In [1]: import numpy as np

In [2]: from numpy import linalg as LA

In [3]: np.set_printoptions(suppress=True, linewidth=160)

In [4]: mat = np.load("arr.npy")

In [5]: mat.round(1)
Out[5]: 
array([[  3. ,  -8. ,  -1. ],
       [  4.3,  -5.4,   0.3],
       [  3.6,  -6.8,  -0.4],
       [  4.6,  -4.8,   0.6],
       [  1.9, -10.1,  -2.1],
       [  5.8,  -2.4,   1.8],
       [  5.7,  -2.5,   1.7],
       [  3.8,  -6.4,  -0.2],
       [  6.6,  -0.8,   2.6],
       [  4.7,  -4.6,   0.7],
       [  4.9,  -4.1,   0.9],
       [  4.5,  -4.9,   0.5],
       [  4.5,  -5. ,   0.5],
       [  5.5,  -3. ,   1.5],
       [  5. ,  -3.9,   1. ],
       [  5.5,  -3. ,   1.5],
       [  5.3,  -3.4,   1.3],
       [  4.3,  -5.4,   0.3],
       [  5.8,  -2.4,   1.8],
       [  5.7,  -2.6,   1.7],
       [  5.7,  -2.6,   1.7],
       [  5.4,  -3.1,   1.4],
       [  5.2,  -3.5,   1.2],
       [  5.4,  -3.1,   1.4],
       [  6.2,  -1.5,   2.2],
       [  6.2,  -1.6,   2.2],
       [  8.8,   3.5,   4.8],
       [  5.3,  -3.5,   1.3],
       [  3.4,  -7.2,  -0.6],
       [  4.8,  -4.3,   0.8],
       [  2.9,  -8.3,  -1.1]])

In [6]: t3 = np.stack([mat, 4 * mat, mat[::-1]])

In [7]: (t3 @ mat.T).shape
Out[7]: (3, 31, 31)

In [8]: LA.matrix_rank(t3.reshape(3, -1))
Out[8]: np.int64(2)

In [9]: t3.shape
Out[9]: (3, 31, 3)

In [10]: W0 = np.tril(np.array([[0, 5, 2, 5], [1, 1, 0, 3], [1, 3, 4, 5], [5, 1, 4, 1]]), -1) + np.eye(4, dtype=int)

In [11]: W0
Out[11]: 
array([[1, 0, 0, 0],
       [1, 1, 0, 0],
       [1, 3, 1, 0],
       [5, 1, 4, 1]])

In [12]: # triangular: eigenvalues sit on the diagonal

In [13]: Ac = mat - mat.mean(axis=0)

In [14]: Uu, s, Vt = LA.svd(Ac, full_matrices=False)

In [15]: np.round(Ac.mean(axis=0), 1) + 0
Out[15]: array([0., 0., 0.])

In [16]: np.round(s ** 2 / (s ** 2).sum(), 1) + 0
Out[16]: array([1., 0., 0.])

In [17]: np.abs(Vt[0]).argmax()
Out[17]: np.int64(1)

In [18]: np.round(LA.det(2 * W0), 1), round(LA.det(W0), 1)
Out[18]: (np.float64(16.0), np.float64(1.0))

In [19]: np.kron(np.eye(2, dtype=int), W0)
Out[19]: 
array([[1, 0, 0, 0, 0, 0, 0, 0],
       [1, 1, 0, 0, 0, 0, 0, 0],
       [1, 3, 1, 0, 0, 0, 0, 0],
       [5, 1, 4, 1, 0, 0, 0, 0],
       [0, 0, 0, 0, 1, 0, 0, 0],
       [0, 0, 0, 0, 1, 1, 0, 0],
       [0, 0, 0, 0, 1, 3, 1, 0],
       [0, 0, 0, 0, 5, 1, 4, 1]])

In [20]: f = np.array([-2, -1])

In [21]: np.cross(W0[2, :3], W0[0, :3])
Out[21]: array([ 0,  1, -3])

In [22]: np.polyval(f, W0[2])
Out[22]: array([-3, -7, -3, -1])

In [23]: m1 = np.load("dump.npy")

In [24]: m1
Out[24]: 
array([[5., 1., 0., 0., 0.],
       [0., 5., 1., 0., 0.],
       [0., 0., 5., 1., 0.],
       [0., 0., 0., 5., 1.],
       [0., 0., 0., 0., 5.]])

In [25]: np.round(np.sort(LA.eigvals(m1)), 1)
Out[25]: array([5., 5., 5., 5., 5.])

In [26]: np.prod(np.diag(m1)), round(float(LA.det(m1)), 1)
Out[26]: (np.float64(3125.0), 3125.0)

In [27]: LA.matrix_rank(m1 - m1[0, 0] * np.eye(5))
Out[27]: np.int64(4)

In [28]: m1.sum(axis=1)
Out[28]: array([6., 6., 6., 6., 5.])

In [29]: LA.matrix_rank(m1)
Out[29]: np.int64(5)

In [30]: m1.shape
Out[30]: (5, 5)

In [31]: m1.mean(axis=0)
Out[31]: array([1. , 1.2, 1.2, 1.2, 1.2])

In [32]: np.round(LA.svd(m1, compute_uv=False), 1)
Out[32]: array([5.9, 5.5, 5.1, 4.6, 4.2])

In [33]: m1 - m1[0]
Out[33]: 
array([[ 0.,  0.,  0.,  0.,  0.],
       [-5.,  4.,  1.,  0.,  0.],
       [-5., -1.,  5.,  1.,  0.],
       [-5., -1.,  0.,  5.,  1.],
       [-5., -1.,  0.,  0.,  5.]])

In [34]: np.round(LA.norm(m1), 1)
Out[34]: np.float64(11.4)

In [35]: other = np.array([[1, -1], [-2, -2]])

In [36]: C = np.kron(other, m1)

In [37]: C.shape
Out[37]: (10, 10)

In [38]: LA.matrix_rank(C)
Out[38]: np.int64(10)

In [39]: C
Out[39]: 
array([[  5.,   1.,   0.,   0.,   0.,  -5.,  -1.,  -0.,  -0.,  -0.],
       [  0.,   5.,   1.,   0.,   0.,  -0.,  -5.,  -1.,  -0.,  -0.],
       [  0.,   0.,   5.,   1.,   0.,  -0.,  -0.,  -5.,  -1.,  -0.],
       [  0.,   0.,   0.,   5.,   1.,  -0.,  -0.,  -0.,  -5.,  -1.],
       [  0.,   0.,   0.,   0.,   5.,  -0.,  -0.,  -0.,  -0.,  -5.],
       [-10.,  -2.,  -0.,  -0.,  -0., -10.,  -2.,  -0.,  -0.,  -0.],
       [ -0., -10.,  -2.,  -0.,  -0.,  -0., -10.,  -2.,  -0.,  -0.],
       [ -0.,  -0., -10.,  -2.,  -0.,  -0.,  -0., -10.,  -2.,  -0.],
       [ -0.,  -0.,  -0., -10.,  -2.,  -0.,  -0.,  -0., -10.,  -2.],
       [ -0.,  -0.,  -0.,  -0., -10.,  -0.,  -0.,  -0.,  -0., -10.]])

In [40]: E = np.load("sample14.npy")

In [41]: E.round(1) + 0
Out[41]: 
array([[-0.6, -3.5,  0.9, -0.7, -1.5],
       [ 2.3, -1.3, -2.1, -1.5,  1.6],
       [-2.6,  0. , -3. , -0.4, -0.5],
       [ 1.7,  1.1, -0.8, -0.6, -3.3],
       [-0.9,  1.1,  1.2, -3.5,  0.3]])

In [42]: Q, Rm = LA.qr(E)

In [43]: np.round(Q.T @ Q, 1) + 0
Out[43]: 
array([[1., 0., 0., 0., 0.],
       [0., 1., 0., 0., 0.],
       [0., 0., 1., 0., 0.],
       [0., 0., 0., 1., 0.],
       [0., 0., 0., 0., 1.]])

In [44]: np.round(abs(Rm[0, 0]), 1), round(float(LA.norm(E[:, 0])), 1)
Out[44]: (np.float64(4.0), 4.0)

In [45]: Q.round(1) + 0
Out[45]: 
array([[-0.1, -0.9,  0.2, -0.2, -0.4],
       [ 0.6, -0.3, -0.5, -0.4,  0.4],
       [-0.6,  0. , -0.7, -0.1, -0.1],
       [ 0.4,  0.3, -0.2, -0.2, -0.8],
       [-0.2,  0.3,  0.3, -0.9,  0.1]])

In [46]: np.round(E[:, 4] @ E[:, 3], 1)
Out[46]: np.float64(-0.0)

In [47]: np.round(LA.pinv(E), 1) + 0
Out[47]: 
array([[ 0. ,  0.1, -0.2,  0.1, -0.1],
       [-0.2, -0.1,  0. ,  0.1,  0.1],
       [ 0.1, -0.1, -0.2, -0.1,  0.1],
       [ 0. , -0.1,  0. ,  0. , -0.2],
       [-0.1,  0.1,  0. , -0.2,  0. ]])

In [48]: np.round(E.T @ E, 1) + 0
Out[48]: 
array([[16.,  0.,  0.,  0.,  0.],
       [ 0., 16.,  0.,  0.,  0.],
       [ 0.,  0., 16.,  0.,  0.],
       [ 0.,  0.,  0., 16.,  0.],
       [ 0.,  0.,  0.,  0., 16.]])

In [49]: np.round(E @ E.T, 1) + 0
Out[49]: 
array([[16.,  0.,  0.,  0.,  0.],
       [ 0., 16.,  0.,  0.,  0.],
       [ 0.,  0., 16.,  0.,  0.],
       [ 0.,  0.,  0., 16.,  0.],
       [ 0.,  0.,  0.,  0., 16.]])

In [50]: M = np.array([[1, 0, 0, 0, 0, 0],
    ...:     [2, 1, 0, 0, 0, 0],
    ...:     [3, -3, 1, 0, 0, 0],
    ...:     [3, 0, 2, 1, 0, 0],
    ...:     [0, 2, -3, 0, 1, 0],
    ...:     [-1, 0, 2, -3, -3, 1]])

In [51]: M
Out[51]: 
array([[ 1,  0,  0,  0,  0,  0],
       [ 2,  1,  0,  0,  0,  0],
       [ 3, -3,  1,  0,  0,  0],
       [ 3,  0,  2,  1,  0,  0],
       [ 0,  2, -3,  0,  1,  0],
       [-1,  0,  2, -3, -3,  1]])

In [52]: Uu, s, Vt = LA.svd(m1, full_matrices=False)

In [53]: np.round(Uu.T @ m1 @ Vt.T, 1) + 0
Out[53]: 
array([[5.9, 0. , 0. , 0. , 0. ],
       [0. , 5.5, 0. , 0. , 0. ],
       [0. , 0. , 5.1, 0. , 0. ],
       [0. , 0. , 0. , 4.6, 0. ],
       [0. , 0. , 0. , 0. , 4.2]])

In [54]: np.round(np.cumsum(s ** 2) / np.sum(s ** 2), 1)
Out[54]: array([0.3, 0.5, 0.7, 0.9, 1. ])

In [55]: np.round(Uu.T @ Uu, 1) + 0
Out[55]: 
array([[1., 0., 0., 0., 0.],
       [0., 1., 0., 0., 0.],
       [0., 0., 1., 0., 0.],
       [0., 0., 0., 1., 0.],
       [0., 0., 0., 0., 1.]])

In [56]: np.round(Vt @ Vt.T, 1) + 0
Out[56]: 
array([[1., 0., 0., 0., 0.],
       [0., 1., 0., 0., 0.],
       [0., 0., 1., 0., 0.],
       [0., 0., 0., 1., 0.],
       [0., 0., 0., 0., 1.]])

In [57]: M @ M
Out[57]: 
array([[  1,   0,   0,   0,   0,   0],
       [  4,   1,   0,   0,   0,   0],
       [  0,  -6,   1,   0,   0,   0],
       [ 12,  -6,   4,   1,   0,   0],
       [ -5,  13,  -6,   0,   1,   0],
       [ -5, -12,   7,  -6,  -6,   1]])

In [58]: [int(LA.matrix_rank(LA.matrix_power(M, p))) for p in range(1, 7)]
Out[58]: [6, 6, 6, 6, 6, 6]

In [59]: LA.matrix_rank(M - M[0, 0] * np.eye(6))
Out[59]: np.int64(4)

In [60]: np.prod(np.diag(M)), np.round(LA.det(M), 1)
Out[60]: (np.int64(1), np.float64(1.0))

In [61]: data = np.load("mat.npy")

In [62]: data
Out[62]: 
array([[  2.1,   1. ,   0.2],
       [ -3.1,  -1.6,  -0.2],
       [-15.7,  -5.6,   3.4],
       [  8.3,   3.6,   0.1],
       [ -0.6,  -0.1,  -0.2],
       [  0. ,   0.2,   1.2],
       [ -6.7,  -2.4,   1.4],
       [ -2.2,  -0.4,   2.4],
       [ -4.1,  -1. ,   2.2],
       [  9.7,   3.5,  -1.1],
       [ -1.7,  -0.8,  -0.7],
       [  0. ,   0.1,  -0.8],
       [  6.2,   2.3,  -0.3],
       [ -5.9,  -2.8,   0.7],
       [ -3.9,  -1. ,   2. ],
       [  3.2,   1.8,   0.5],
       [  0.7,   0.6,  -0.2],
       [ 11.1,   4.7,  -1. ],
       [  2.1,   0.9,   0. ],
       [ -2.9,  -1. ,   1.1],
       [  2.3,   0.7,   0.1]])

In [63]: labels = data[:, 2] > np.median(data[:, 2])

In [64]: f = data[labels].mean(axis=0) - data[~labels].mean(axis=0)

In [65]: f.round(1)
Out[65]: array([-6.8, -2.4,  1.9])

In [66]: Ac = data - data.mean(axis=0)

In [67]: evecs = LA.svd(Ac)[2][:1]

In [68]: other = Ac - Ac @ evecs.T @ evecs

In [69]: np.round(np.diag(evecs.T @ evecs), 1) + 0
Out[69]: array([0.9, 0.1, 0. ])

In [70]: gram = np.cov(data, rowvar=False)

In [71]: round(float(np.corrcoef(data[:, 0], data[:, 2])[0, 1]), 1)
Out[71]: -0.7

In [72]: np.round(data.std(axis=0), 1)
Out[72]: array([5.9, 2.3, 1.2])

In [73]: gram.round(1)
Out[73]: 
array([[36.7, 14. , -5.5],
       [14. ,  5.5, -1.9],
       [-5.5, -1.9,  1.5]])

In [74]: np.median(data, axis=0)
Out[74]: array([0. , 0.1, 0.1])

In [75]: K = np.array([[-3, -3, -3, -3, -3, -3],
    ...:     [1, 3, 1, 3, 1, 3],
    ...:     [-2, 0, -2, 0, -2, 0],
    ...:     [-3, -3, -3, -3, -3, -3],
    ...:     [1, 3, 1, 3, 1, 3],
    ...:     [-2, 0, -2, 0, -2, 0]])

In [76]: # row 3 repeats row 0

In [77]: rank = LA.matrix_rank(K)

In [78]: rank
Out[78]: np.int64(2)

In [79]: ns = LA.svd(K)[2][rank:].T

In [80]: np.round(ns @ ns.T, 1) + 0
Out[80]: 
array([[ 0.7,  0. , -0.3,  0. , -0.3,  0. ],
       [ 0. ,  0.7,  0. , -0.3,  0. , -0.3],
       [-0.3,  0. ,  0.7,  0. , -0.3,  0. ],
       [ 0. , -0.3,  0. ,  0.7,  0. , -0.3],
       [-0.3,  0. , -0.3,  0. ,  0.7,  0. ],
       [ 0. , -0.3,  0. , -0.3,  0. ,  0.7]])

In [81]: [int(LA.matrix_rank(np.delete(K, i, axis=0))) for i in range(6)]
Out[81]: [2, 2, 2, 2, 2, 2]

In [82]: arr = np.loadtxt("out13.csv", delimiter=",")

In [83]: arr
Out[83]: 
array([[-18.6, -15. , -21.7,   0. ],
       [ 25.3,  21. ,  33.9,   7.9],
       [-21. , -24.2, -27.3,  -5. ],
       [  4.7,   0.9,   2.5,  -4.7],
       [ -7.7,   5.1,  -2.3,  12.4]])

In [84]: other = np.c_[arr[:, :3] @ np.array([[2, -2, -1], [3, -2, 1], [2, -2, 3]]), np.array([0, 1, 3, 0, 4])]

In [85]: other.round(1)
Out[85]: 
array([[-125.6,  110.6,  -61.5,    0. ],
       [ 181.4, -160.4,   97.4,    1. ],
       [-169.2,  145. ,  -85.1,    3. ],
       [  17.1,  -16.2,    3.7,    0. ],
       [  -4.7,    9.8,    5.9,    4. ]])

In [86]: LA.matrix_rank(np.c_[arr, other])
Out[86]: np.int64(5)

In [87]: np.round(LA.lstsq(arr, other[:, 0])[0], 1) + 0
Out[87]: array([2., 3., 2., 0.])

In [88]: np.round(LA.norm(other - arr @ LA.lstsq(arr, other)[0], axis=0), 1) + 0
Out[88]: array([0. , 0. , 0. , 1.9])

In [89]: proj = other @ LA.solve(other.T @ other, other.T)

In [90]: proj.round(1) + 0
Out[90]: 
array([[ 0.5, -0.2,  0.1, -0.5,  0. ],
       [-0.2,  0.9,  0. , -0.2,  0. ],
       [ 0.1,  0. ,  1. ,  0.1,  0. ],
       [-0.5, -0.2,  0.1,  0.6,  0. ],
       [ 0. ,  0. ,  0. ,  0. ,  1. ]])

In [91]: np.round(proj @ other[:, 3], 1) + 0
Out[91]: array([0., 1., 3., 0., 4.])

In [92]: np.allclose(proj @ proj, proj)
Out[92]: True

In [93]: Q, evecs = LA.qr(arr[:, :1])[0], LA.qr(arr[:, 1:])[0]

In [94]: s = LA.svd(Q.T @ evecs, compute_uv=False)

In [95]: np.round(np.degrees(np.arccos(s.clip(0, 1))), 1)
Out[95]: array([0.5])

In [96]: round(float(LA.norm(Q @ Q.T - evecs @ evecs.T, 2)), 1)
Out[96]: 1.0

In [97]: (s > 0.9).sum()
Out[97]: np.int64(1)

In [98]: s.round(1)
Out[98]: array([1.])

In [99]: proj = arr @ LA.solve(arr.T @ arr, arr.T)

In [100]: np.round((np.eye(5) - proj) @ arr, 1) + 0
Out[100]: 
array([[0., 0., 0., 0.],
       [0., 0., 0., 0.],
       [0., 0., 0., 0.],
       [0., 0., 0., 0.],
       [0., 0., 0., 0.]])

In [101]: proj.round(1) + 0
Out[101]: 
array([[ 0.3, -0.2,  0.3, -0.1,  0.2],
       [-0.2,  1. ,  0.1,  0. ,  0. ],
       [ 0.3,  0.1,  0.8,  0.1, -0.1],
       [-0.1,  0. ,  0.1,  1. ,  0. ],
       [ 0.2,  0. , -0.1,  0. ,  0.9]])

In [102]: np.round(np.diag(proj), 1)
Out[102]: array([0.3, 1. , 0.8, 1. , 0.9])

In [103]: round(np.trace(proj), 1)
Out[103]: np.float64(4.0)

In [104]: np.allclose(proj @ proj, proj)
Out[104]: True
